% python3 -q
>>> import numpy as np
>>> np.set_printoptions(precision=2, suppress=True, linewidth=100)
>>> def rnd(a):
...     return np.round(a, 2) + 0
... 
>>> u = np.array([2, -2, 2, 3])
>>> g = np.array([2, 4, 4, -2])
>>> F = u[:, None] + g[None, :]
>>> F
array([[ 4,  6,  6,  0],
       [ 0,  2,  2, -4],
       [ 4,  6,  6,  0],
       [ 5,  7,  7,  1]])
>>> # rank 2
>>> rank = np.linalg.matrix_rank(F)
>>> rank
np.int64(2)
>>> null = np.linalg.svd(F)[2][rank:].T
>>> [int(np.linalg.matrix_rank(np.delete(F, i, axis=0))) for i in range(4)]
[2, 2, 2, 2]
>>> null.shape
(4, 2)
>>> np.linalg.matrix_rank(F.T @ F), np.linalg.matrix_rank(F @ F.T)
(np.int64(2), np.int64(2))
>>> [int(np.linalg.matrix_rank(F[:i])) for i in range(1, len(F) + 1)]
[1, 2, 2, 2]
>>> np.linalg.cond(F) > 100
np.True_
>>> [round(float(x), 2) for x in np.linalg.svd(F, compute_uv=False)[:3]]
[17.48, 4.31, 0.0]
>>> rnd(np.linalg.eigvals(F))
array([6.5+2.4j, 6.5-2.4j, 0. +0.j , 0. +0.j ])
>>> np.einsum("ii->", F)
np.int64(13)
>>> np.einsum("ij,ji->", F, F)
np.int64(73)
>>> rnd(np.linalg.det(F[::-1]))
np.float64(0.0)
>>> rnd(np.linalg.eigvals(F).sum().real)
np.float64(13.0)
>>> rnd(np.poly(F))
array([  1., -13.,  48.,   0.,   0.])
>>> Y = np.array([[2, 3], [5, 2]])
>>> W2 = np.array([[0, -8], [-3, 6]])
>>> M = np.kron(Y, W2)
>>> M
array([[  0, -16,   0, -24],
       [ -6,  12,  -9,  18],
       [  0, -40,   0, -16],
       [-15,  30,  -6,  12]])
>>> rng = np.random.default_rng(105)
>>> lab = rng.permutation(4)
>>> lab
array([0, 1, 3, 2])
>>> Y = M[lab][:, lab]
>>> Y
array([[  0, -16, -24,   0],
       [ -6,  12,  18,  -9],
       [-15,  30,  12,  -6],
       [  0, -40, -16,   0]])
>>> rnd(np.linalg.det(Y)), rnd(np.linalg.det(M[lab]))
(np.float64(69696.0), np.float64(-69696.0))
>>> lab = rng.permutation(4)
>>> Y = M[:, lab] * rng.choice([-1, 1], 4)
>>> Y
array([[  0, -16,  24,   0],
       [ -6,  12, -18,   9],
       [  0, -40,  16,   0],
       [-15,  30, -12,   6]])
>>> left, _, Vh = np.linalg.svd(M.T @ Y)
>>> rnd(np.linalg.lstsq(M, Y)[0])
array([[ 1.,  0.,  0.,  0.],
       [ 0.,  1.,  0.,  0.],
       [ 0.,  0.,  0., -1.],
       [ 0.,  0., -1.,  0.]])
>>> lab
array([0, 1, 3, 2])
>>> x = np.array([3, 1, 0, 1])
>>> y = Y @ x
>>> y
array([-16,   3, -40,  -9])
>>> rnd(np.linalg.solve(Y, y))
array([3., 1., 0., 1.])
>>> rnd(np.linalg.solve(Y, y + Y[:, 1]))
array([3., 2., 0., 1.])
>>> rnd(np.linalg.solve(Y.T, Y[3]))
array([0., 0., 0., 1.])
>>> u = np.array([0, -2, 0, 1])
>>> Y = M + np.outer(u, np.eye(4)[3])
>>> np.linalg.matrix_rank(np.linalg.inv(Y) - np.linalg.inv(M), tol=1e-8)
np.int64(1)
>>> x = np.array([1, 0, 0, 3])
>>> y = M @ x
>>> y
array([-72,  48, -48,  21])
>>> rnd(np.linalg.solve(M, y + M[:, 0]))
array([2., 0., 0., 3.])
>>> rnd(np.linalg.solve(M.T, M[3]))
array([0., 0., 0., 1.])
>>> K = np.array([[3, 2, 1, 8, 7, 7, 4, 7],
...     [4, 5, 6, 0, 6, 2, 5, 9],
...     [7, 8, 3, 2, 6, 4, 3, 9],
...     [2, 7, 7, 7, 8, 7, 9, 8],
...     [1, 9, 4, 6, 2, 8, 6, 9],
...     [11, 12, 13, 8, 19, 11, 14, 25]])
>>> rank = np.linalg.matrix_rank(K)
>>> rank
np.int64(5)
>>> null = np.linalg.svd(K)[2][rank:].T
>>> [int(np.linalg.matrix_rank(np.delete(K, i, axis=0))) for i in range(6)]
[5, 5, 4, 4, 4, 5]
>>> rnd(K @ null)
array([[0., 0., 0.],
       [0., 0., 0.],
       [0., 0., 0.],
       [0., 0., 0.],
       [0., 0., 0.],
       [0., 0., 0.]])
>>> [int(np.linalg.matrix_rank(K[:i])) for i in range(1, len(K) + 1)]
[1, 2, 3, 4, 5, 5]
>>> [int(np.linalg.matrix_rank(K[:, :j + 1])) for j in range(8)]
[1, 2, 3, 4, 5, 5, 5, 5]
>>> W1 = np.array([[3, -3], [3, -1], [3, -1], [0, 0], [-2, 2], [1, 3], [0, 2], [-3, -1]])
>>> beta = np.array([9, -1])
>>> act = np.maximum(K @ W1 + beta, 0)
>>> np.linalg.matrix_rank(act)
np.int64(2)
>>> rnd((act > 0).mean(axis=0))
array([0.83, 0.67])
>>> W2 = np.array([[3, 0, 1], [1, 2, 0]])
>>> (act @ W2).round(6).argmax(axis=1)
array([1, 0, 0, 0, 0, 0])
>>> Y = np.array([[0, 5], [0, 4], [3, 0], [3, 1], [5, 0], [4, 0], [1, 4], [5, 1]])
>>> np.einsum("ij,ij->i", K, K)
array([ 241,  223,  268,  409,  319, 1801])
>>> K @ Y
array([[129,  54],
       [106,  69],
       [109,  90],
       [159,  89],
       [123,  80],
       [341, 192]])
>>> np.linalg.matrix_rank(K @ Y)
np.int64(2)
>>> np.vstack([K, Y.T]).shape
(8, 8)
>>> np.einsum("ik,kj->ij", K, Y)
array([[129,  54],
       [106,  69],
       [109,  90],
       [159,  89],
       [123,  80],
       [341, 192]])
>>> np.einsum("ik,kj->ji", K, Y)
array([[129, 106, 109, 159, 123, 341],
       [ 54,  69,  90,  89,  80, 192]])
>>> np.linalg.matrix_rank(np.vstack([K, Y.T]))
np.int64(7)
>>> Y.T @ K.T
array([[129, 106, 109, 159, 123, 341],
       [ 54,  69,  90,  89,  80, 192]])
>>> rnd(np.trace(np.linalg.pinv(K) @ K))
np.float64(5.0)
>>> np.allclose(K[:-1].T @ np.linalg.lstsq(K[:-1].T, K[-1])[0], K[-1])
True
>>> np.unique(K.round(6), axis=0).shape
(6, 8)
>>> np.linalg.lstsq(K[:-1].T, K[-1])[2]
np.int32(5)
>>> try:
...     np.linalg.inv(K)
... except np.linalg.LinAlgError as e:
...     print(repr(e))
... 
LinAlgError('Last 2 dimensions of the array must be square')
>>> rnd(K @ np.linalg.pinv(K) @ K)
array([[ 3.,  2.,  1.,  8.,  7.,  7.,  4.,  7.],
       [ 4.,  5.,  6.,  0.,  6.,  2.,  5.,  9.],
       [ 7.,  8.,  3.,  2.,  6.,  4.,  3.,  9.],
       [ 2.,  7.,  7.,  7.,  8.,  7.,  9.,  8.],
       [ 1.,  9.,  4.,  6.,  2.,  8.,  6.,  9.],
       [11., 12., 13.,  8., 19., 11., 14., 25.]])
>>> np.abs(np.diag(np.linalg.qr(K)[1])) > 1e-9
array([ True,  True,  True,  True,  True, False])
>>> [round(float(x), 2) for x in np.linalg.svd(K, compute_uv=False)[:3]]
[55.27, 10.35, 7.4]
>>> np.linalg.cond(K) > 100
np.True_
>>> mat = np.minimum.outer(np.arange(1, 8), np.arange(1, 8)) * -3
>>> mat
array([[ -3,  -3,  -3,  -3,  -3,  -3,  -3],
       [ -3,  -6,  -6,  -6,  -6,  -6,  -6],
       [ -3,  -6,  -9,  -9,  -9,  -9,  -9],
       [ -3,  -6,  -9, -12, -12, -12, -12],
       [ -3,  -6,  -9, -12, -15, -15, -15],
       [ -3,  -6,  -9, -12, -15, -18, -18],
       [ -3,  -6,  -9, -12, -15, -18, -21]])
>>> # symmetric
>>> evals, evecs = np.linalg.eigh(mat)
>>> x = np.array([1, -3, -1, 3, 1, -1, 1])
>>> rnd(np.linalg.eigvalsh(mat[1:, 1:]))
array([-67.88,  -7.29,  -2.62,  -1.43,  -0.98,  -0.8 ])
>>> np.all(np.linalg.eigvalsh(mat) > 0)
np.False_
>>> rnd(np.linalg.eigvalsh(mat).min())
np.float64(-68.64)
>>> Y = np.linalg.invert(mat)
Traceback (most recent call last):
  File "<python-input-94>", line 1, in <module>
    Y = np.linalg.invert(mat)
        ^^^^^^^^^^^^^^^^
AttributeError: module 'numpy.linalg' has no attribute 'invert'
>>> Y = np.linalg.inv(mat)
>>> rnd(np.linalg.det(mat) * Y)
array([[1458., -729.,    0.,    0.,    0.,    0.,    0.],
       [-729., 1458., -729.,    0.,    0.,    0.,    0.],
       [   0., -729., 1458., -729.,    0.,    0.,    0.],
       [   0.,    0., -729., 1458., -729.,    0.,    0.],
       [   0.,    0.,    0., -729., 1458., -729.,    0.],
       [   0.,    0.,    0.,    0., -729., 1458., -729.],
       [   0.,    0.,    0.,    0.,    0., -729.,  729.]])
>>> rnd(np.linalg.det(mat) * np.linalg.det(Y))
np.float64(1.0)
>>> (np.abs(Y) > 1e-9).astype(int)
array([[1, 1, 0, 0, 0, 0, 0],
       [1, 1, 1, 0, 0, 0, 0],
       [0, 1, 1, 1, 0, 0, 0],
       [0, 0, 1, 1, 1, 0, 0],
       [0, 0, 0, 1, 1, 1, 0],
       [0, 0, 0, 0, 1, 1, 1],
       [0, 0, 0, 0, 0, 1, 1]])
>>> arr = np.load("test12.npy")
>>> arr
array([[ 1.31,  1.42, -1.04,  2.52,  0.24, -0.75,  1.39],
       [ 1.3 ,  1.4 , -1.1 ,  2.5 ,  0.2 , -0.7 ,  1.3 ],
       [ 0.2 , -0.1 ,  0.1 , -0.1 ,  0.8 , -0.2 , -1.4 ],
       [ 0.6 ,  0.8 , -0.2 ,  0.6 , -1.  , -0.9 ,  0.7 ]])
>>> Y = arr / np.sqrt((arr ** 2).mean(axis=1, keepdims=True))
>>> np.linalg.matrix_rank(Y) == np.linalg.matrix_rank(arr)
np.True_
>>> rnd(Y[2])
array([ 0.32, -0.16,  0.16, -0.16,  1.29, -0.32, -2.25])
>>> [round(float(x), 2) for x in np.linalg.svd(arr, compute_uv=False)[:3]]
[5.42, 1.73, 1.05]
>>> np.argsort(-np.linalg.norm(arr, axis=0).round(6), kind="stable")[:3]
array([3, 6, 1])
>>> np.linalg.matrix_rank(arr, rtol=0.1)
np.int64(3)
>>> left, s, Vh = np.linalg.svd(arr)
>>> np.argmax(s[:-1] / (s[1:] + 1e-6)) + 1
np.int64(3)
>>> rnd(s)
array([5.42, 1.73, 1.05, 0.08])
>>> Y = left[:, :3] @ np.diag(s[:3]) @ Vh[:3]
>>> rnd(np.abs(arr - Y).max())
np.float64(0.04)
>>> rnd(Y)
array([[ 1.31,  1.42, -1.08,  2.53,  0.21, -0.73,  1.37],
       [ 1.3 ,  1.4 , -1.06,  2.49,  0.23, -0.72,  1.32],
       [ 0.2 , -0.1 ,  0.1 , -0.1 ,  0.8 , -0.2 , -1.4 ],
       [ 0.6 ,  0.8 , -0.2 ,  0.6 , -1.  , -0.9 ,  0.7 ]])
>>> feats = np.loadtxt("sample0.csv", delimiter=",")
>>> rnd(feats)
array([[ 0.5 , -0.17, -0.17, -0.83],
       [-0.17,  0.94, -0.06, -0.28],
       [-0.17, -0.06,  0.94, -0.28],
       [-0.83, -0.28, -0.28, -0.39]])
>>> # symmetric
>>> q = feats.astype(float).copy()
>>> for j in range(4):
...     q[:, j] -= q[:, :j] @ (q[:, :j].T @ q[:, j])
...     q[:, j] /= np.linalg.norm(q[:, j])
... 
>>> rnd(q)
array([[ 0.5 , -0.17, -0.17, -0.83],
       [-0.17,  0.94, -0.06, -0.28],
       [-0.17, -0.06,  0.94, -0.28],
       [-0.83, -0.28, -0.28, -0.39]])
>>> rnd(q.T @ feats)
array([[1., 0., 0., 0.],
       [0., 1., 0., 0.],
       [0., 0., 1., 0.],
       [0., 0., 0., 1.]])
>>> rnd(q.T @ q)
array([[1., 0., 0., 0.],
       [0., 1., 0., 0.],
       [0., 0., 1., 0.],
       [0., 0., 0., 1.]])
>>> x = np.array([1, 2, 0, 1])
>>> rnd(np.linalg.det(feats))
np.float64(-1.0)
>>> rnd(np.linalg.norm(x)), rnd(np.linalg.norm(feats @ x))
(np.float64(2.45), np.float64(2.45))
>>> s = 5 * 0.5 ** np.arange(7)
>>> q, _ = np.linalg.qr(np.array([[-1.7, -1.3, -1.0, -1.5, 0.4, 1.8, -0.2],
...     [-0.7, -1.1, -2.4, 0.5, 0.3, 2.4, 0.5],
...     [-1.8, 0.3, -0.7, 0.4, -1.3, 0.7, 1.7],
...     [1.5, 0.4, 1.9, 2.0, -0.5, 0.6, -1.5],
...     [0.6, -0.9, 0.8, 0.8, -0.3, -0.1, 0.1],
...     [1.4, 0.4, 0.4, 0.4, -0.3, -1.3, 1.9],
...     [0.5, 0.6, 0.6, 1.3, 0.1, 1.4, -0.4]]))
>>> A = rng.normal(size=(22, 7)) * s @ q
>>> rnd(A)
array([[-2.72, -2.06,  2.2 ,  0.02, -0.07, -3.72,  0.2 ],
       [-2.14, -2.4 ,  1.74,  1.98,  1.31, -3.19,  0.34],
       [ 2.99,  2.54,  1.37,  1.25,  0.01,  2.04, -0.28],
       [-2.54, -1.96,  1.42,  1.06,  0.62, -3.28,  0.6 ],
       [ 0.68,  0.25,  0.3 , -0.37,  0.25,  0.06, -0.67],
       [-2.64, -3.2 ,  0.22,  0.63,  0.79, -1.96,  0.99],
       [ 0.8 ,  1.22,  0.41,  1.41,  0.16,  0.96,  0.31],
       [-6.2 , -3.09,  6.  ,  3.  ,  0.78, -7.2 ,  1.81],
       [ 2.36,  2.26, -2.34, -1.16, -0.92,  4.07, -0.2 ],
       [-0.4 ,  0.65,  1.61, -0.39, -0.55, -1.1 ,  0.04],
       [-2.54, -0.55,  1.83,  0.09, -0.22, -2.17,  0.49],
       [ 3.22,  0.03, -2.39,  0.43,  0.56,  2.99, -0.15],
       [-0.12,  2.93,  4.17,  3.32, -0.29, -0.61,  0.93],
       [-2.64, -0.1 ,  1.51, -1.38, -1.15, -2.28,  0.06],
       [-1.87, -1.21,  2.14,  1.04,  0.42, -2.55,  0.56],
       [-0.28,  1.18,  5.43,  4.34,  0.48, -2.2 ,  1.39],
       [-0.71,  0.42,  0.72, -0.47, -0.76, -0.73,  0.35],
       [ 2.12,  0.23, -4.37, -2.11,  0.08,  2.47, -1.52],
       [-2.81, -3.07, -2.88, -2.51,  0.44, -1.85, -0.54],
       [ 5.85,  7.07, -1.87, -1.52, -2.62,  7.83, -0.63],
       [ 0.25, -1.31, -2.72, -1.57,  0.35,  0.91, -0.65],
       [-0.55, -0.9 ,  1.55,  0.53,  0.1 , -1.12,  0.33]])
>>> Xs = A - A.mean(axis=0)
>>> left, s, Vh = np.linalg.svd(Xs, full_matrices=False)
>>> rnd((s ** 2).sum() ** 2 / (s ** 4).sum())
np.float64(1.74)
>>> np.abs(Vh[0]).argmax()
np.int64(5)
>>> np.searchsorted(np.cumsum(s ** 2) / (s ** 2).sum(), 0.9) + 1
np.int64(2)
>>> rnd(s ** 2 / (s ** 2).sum())
array([0.72, 0.22, 0.04, 0.01, 0.  , 0.  , 0.  ])
>>> (np.sign(left[:, 0]) == np.sign(left[0, 0])).astype(int)
array([1, 1, 0, 1, 0, 1, 0, 1, 0, 1, 1, 0, 1, 1, 1, 1, 0, 0, 1, 0, 0, 1])
>>> Xs = (A - A.mean(axis=0)) / A.std(axis=0)
>>> rnd(Xs.std(axis=0))
array([1., 1., 1., 1., 1., 1., 1.])
>>> np.argwhere(np.abs(Xs) > 2)
array([[ 7,  0],
       [ 7,  2],
       [ 7,  5],
       [ 7,  6],
       [15,  3],
       [17,  6],
       [19,  0],
       [19,  1],
       [19,  4],
       [19,  5]])
>>> beta = np.linalg.lstsq(np.delete(Xs, 1, axis=1), Xs[:, 1])[0]
>>> np.abs(beta).argmax()
np.int64(4)
>>> x = np.array([0, -2, -1, 2])
>>> a = np.maximum(feats @ x, 0)
>>> rnd(np.tanh(feats @ x))
array([-0.82, -0.98, -0.88,  0.06])
>>> rnd(feats.T @ a)
array([-0.05, -0.02, -0.02, -0.02])
>>> rnd(a)
array([0.  , 0.  , 0.  , 0.06])
>>> np.flatnonzero(a > 1e-9)
array([3])
>>> G = np.cov(A, rowvar=False)
>>> G.shape
(7, 7)
>>> rnd(np.median(A, axis=0))
array([-0.47, -0.04,  1.4 ,  0.26,  0.13, -1.11,  0.25])
>>> rnd(A.std(axis=0))
array([2.61, 2.35, 2.6 , 1.73, 0.81, 3.09, 0.73])
